% python3 -q
>>> import numpy as np
>>> import numpy.linalg as la
>>> np.set_printoptions(precision=3, suppress=True, linewidth=120, floatmode="fixed")
>>> mat = np.array([[1, -1, 1, -1], [1, 0, 0, 0], [1, 1, 1, 1]])
>>> # columns 1 and 3 are equal
>>> mat.reshape(2, -1)
array([[ 1, -1,  1, -1,  1,  0],
       [ 0,  0,  1,  1,  1,  1]])
>>> t3 = mat.reshape(3, 2, -1)
>>> t3.transpose(1, 0, 2)
array([[[ 1, -1],
        [ 1,  0],
        [ 1,  1]],

       [[ 1, -1],
        [ 0,  0],
        [ 1,  1]]])
>>> t3.sum(axis=1)
array([[ 2, -2],
       [ 1,  0],
       [ 2,  2]])
>>> M2 = np.array([[0, 2], [-2, 4]])
>>> Z = np.kron(M2, mat)
>>> Z.shape
(6, 8)
>>> np.round(la.norm(Z, 2), 3), np.round(la.norm(M2, 2) * la.norm(mat, 2), 3)
(np.float64(10.312), np.float64(10.312))
>>> la.matrix_rank(Z)
np.int64(6)
>>> Z
array([[ 0,  0,  0,  0,  2, -2,  2, -2],
       [ 0,  0,  0,  0,  2,  0,  0,  0],
       [ 0,  0,  0,  0,  2,  2,  2,  2],
       [-2,  2, -2,  2,  4, -4,  4, -4],
       [-2,  0,  0,  0,  4,  0,  0,  0],
       [-2, -2, -2, -2,  4,  4,  4,  4]])
>>> data = np.load("out7.npy")
>>> data
array([[0, 8],
       [0, 0]])
>>> # column 1 dominates
>>> la.lstsq(data[:-1].T, data[-1])[2]
np.int32(1)
>>> np.abs(np.diag(la.qr(data)[1])) > 1e-9
array([False, False])
>>> round(float(np.trace(la.pinv(data) @ data)), 3)
1.0
>>> np.argsort(-la.norm(data, axis=0).round(6), kind="stable")[:3]
array([1, 0])
>>> np.prod(np.diag(data)), np.round(la.det(data), 3)
(np.int64(0), np.float64(0.0))
>>> np.sort(la.eigvals(data))
array([0.000, 0.000])
>>> la.matrix_power(data - np.diag(np.diag(data)), 2)
array([[0, 0],
       [0, 0]])
>>> u = np.array([-3, -3, 1])
>>> np.convolve(data[0], u)
array([  0, -24, -24,   8])
>>> np.polyval(u, data[0])
array([   1, -215])
>>> t3 = np.stack([data, -1 * data, data[::-1]])
>>> (t3 @ data.T).shape
(3, 2, 2)
>>> t3.sum(axis=0)
array([[0, 0],
       [0, 8]])
>>> la.det(t3)
array([0.000, 0.000, 0.000])
>>> la.matrix_rank(t3.reshape(3, -1))
np.int64(2)
>>> F = np.load("sample14.npy")
>>> F
array([[ 0.966,  0.259,  0.000],
       [-0.259,  0.966,  0.000],
       [ 0.000,  0.000,  1.000]])
>>> x = np.array([2, 1, 2])
>>> rhs = F @ x
>>> c, lr = np.zeros(3), 1 / la.norm(F, 2) ** 2
>>> for i in range(30):
...     c -= lr * F.T @ (F @ c - rhs)
...     if i % 5 == 0: print(i, round(la.norm(F @ c - rhs), 3))
... 
0 0.0
5 0.0
10 0.0
15 0.0
20 0.0
25 0.0
>>> round(float(la.cond(F)), 3)
1.0
>>> la.svd(F, compute_uv=False)
array([1.000, 1.000, 1.000])
>>> la.norm(F, axis=0)
array([1.000, 1.000, 1.000])
>>> u = np.array([7, 0, 6])
>>> M2 = F + np.outer(u, np.eye(3)[1])
>>> M2
array([[ 0.966,  7.259,  0.000],
       [-0.259,  0.966,  0.000],
       [ 0.000,  6.000,  1.000]])
>>> la.matrix_rank(la.inv(M2) - la.inv(F), tol=1e-8)
np.int64(1)
>>> np.round(la.det(M2) / la.det(F), 3), round(float(1 + la.solve(F, u)[1]), 3)
(np.float64(2.812), 2.812)
>>> A = np.loadtxt("test17.csv", delimiter=",")
>>> A
array([[ 0.000, -0.844,  0.474,  0.252],
       [ 0.843,  0.286,  0.433,  0.144],
       [ 0.482, -0.367, -0.767,  0.214],
       [-0.241,  0.268, -0.019,  0.933]])
>>> x = np.array([4, 6, 8, 6])
>>> [p for p in range(1, 25) if np.allclose(la.matrix_power(A, p), np.eye(4))]
[]
>>> np.abs(la.eigvals(A))
array([1.000, 1.000, 1.000, 1.000])
>>> np.sort(np.abs(np.degrees(np.angle(la.eigvals(A)))))
array([  0.000,  76.935,  76.935, 180.000])
>>> J = np.array([[2, 3, 7, 16], [-1, 0, 4, 13], [1, 2, 6, 15]])
>>> u = np.array([-2, 0])
>>> np.polyval(u, J[1])
array([  2,   0,  -8, -26])
>>> np.cross(J[1, :3], J[2, :3])
array([-8, 10, -2])
>>> np.array([np.convolve(row, u, "same") for row in J])
array([[ -4,  -6, -14, -32],
       [  2,   0,  -8, -26],
       [ -2,  -4, -12, -30]])
>>> U, sigma, Vt = la.svd(J)
>>> sigma.round(3) + 0
array([27.587,  2.996,  0.000])
>>> M2 = U[:, :2] @ np.diag(sigma[:2]) @ Vt[:2]
>>> la.matrix_rank(J, rtol=0.05)
np.int64(2)
>>> la.matrix_rank(M2)
np.int64(2)
>>> round(float(la.norm(J, 2) / la.norm(J)), 3)
0.994
>>> [round(float(x), 3) for x in la.svd(J, compute_uv=False)[:3]]
[27.587, 2.996, 0.0]
>>> np.argsort(-la.norm(J, axis=0).round(6), kind="stable")[:3]
array([3, 2, 1])
>>> la.matrix_rank(J, rtol=0.1)
np.int64(2)
>>> M = np.load("block3.npy")
>>> M
array([[0.000, 1.000],
       [1.000, 0.000]])
>>> # rows sum to 1
>>> la.matrix_power(M, 100)
array([[1.000, 0.000],
       [0.000, 1.000]])
>>> pr = np.eye(2)[1]
>>> for _ in range(7):
...     pr = pr @ M
...     print(pr.round(3))
... 
[1.000 0.000]
[0.000 1.000]
[1.000 0.000]
[0.000 1.000]
[1.000 0.000]
[0.000 1.000]
[1.000 0.000]
>>> np.trace(M @ M @ M) // 6
np.float64(0.0)
>>> L = np.diag(M.sum(axis=1)) - M
>>> la.matrix_rank(L)
np.int64(1)
>>> (la.eigvalsh(L) < 1e-8).sum()
np.int64(1)
>>> L @ np.ones(2)
array([0.000, 0.000])
>>> evals, vecs = la.eigh(M)
>>> x = np.array([2, 5])
>>> np.round(x @ M @ x / (x @ x), 3), evals[0], evals[-1]
(np.float64(0.69), np.float64(-1.0), np.float64(1.0))
>>> np.abs(M).sum(axis=1).max(), np.abs(evals).max()
(np.float64(1.0), np.float64(1.0))
>>> np.round(vecs * np.abs(evals) @ vecs.T, 3) + 0
array([[1.000, 0.000],
       [0.000, 1.000]])
>>> (np.sign(vecs[:, -1].round(6)) == np.sign(vecs[0, -1].round(6))).astype(int)
array([1, 1])
>>> x = np.array([2, -3])
>>> round(la.norm(x), 3), round(la.norm(M @ x), 3)
(np.float64(3.606), np.float64(3.606))
>>> la.inv(M)
array([[0.000, 1.000],
       [1.000, 0.000]])
>>> np.abs(la.eigvals(M))
array([1.000, 1.000])
>>> arr = np.load("run6.npy")
>>> arr
array([[1, 1, 0, 3],
       [5, 0, 4, 5],
       [4, 1, 0, 1],
       [0, 4, 0, 4]])
>>> np.abs(mat).max()
np.int64(1)
>>> np.diff(mat, axis=0)
array([[ 0,  1, -1,  1],
       [ 0,  1,  1,  1]])
>>> la.matrix_rank(mat)
np.int64(3)
>>> hat = np.triu(np.array([[0, 1, 2, 1], [1, 0, 3, 2], [1, 2, 2, 0], [0, 1, 3, 2]]), 1) + np.eye(4)
>>> M2 = hat @ arr @ la.inv(hat)
>>> la.matrix_rank(M2)
np.int64(4)
>>> np.poly(M2)
array([   1.000,   -5.000,  -25.000,  -32.000, -128.000])
>>> np.allclose(arr @ arr.T, arr.T @ arr)
False
>>> np.allclose(arr, arr.T)
False
>>> u = np.array([-2, 1])
>>> np.array([np.convolve(row, u, "same") for row in arr])
array([[ -2,  -1,   1,  -6],
       [-10,   5,  -8,  -6],
       [ -8,   2,   1,  -2],
       [  0,  -8,   4,  -8]])
>>> np.cross(arr[2, :3], arr[0, :3])
array([0, 0, 3])
>>> np.correlate(arr[2], arr[0], "full")
array([12,  3,  4,  8,  1,  1,  1])
>>> np.convolve(arr[2], u)
array([-8,  2,  1, -2,  1])
>>> np.polyval(u, arr[2])
array([-7, -1,  1, -1])
>>> W0 = np.load("m.npy")
>>> W0
array([[0, 2],
       [0, 0]])
>>> # triangular: eigenvalues sit on the diagonal
>>> np.prod(np.diag(W0)), round(float(la.det(W0)), 3)
(np.int64(0), 0.0)
>>> la.matrix_rank(W0 - W0[0, 0] * np.eye(2))
np.int64(1)
>>> np.sort(la.eigvals(W0))
array([0.000, 0.000])
>>> [int(la.matrix_rank(la.matrix_power(W0, p))) for p in range(1, 3)]
[1, 0]
>>> W0.T @ W0
array([[0, 0],
       [0, 4]])
>>> la.norm(W0, axis=0)
array([0.000, 2.000])
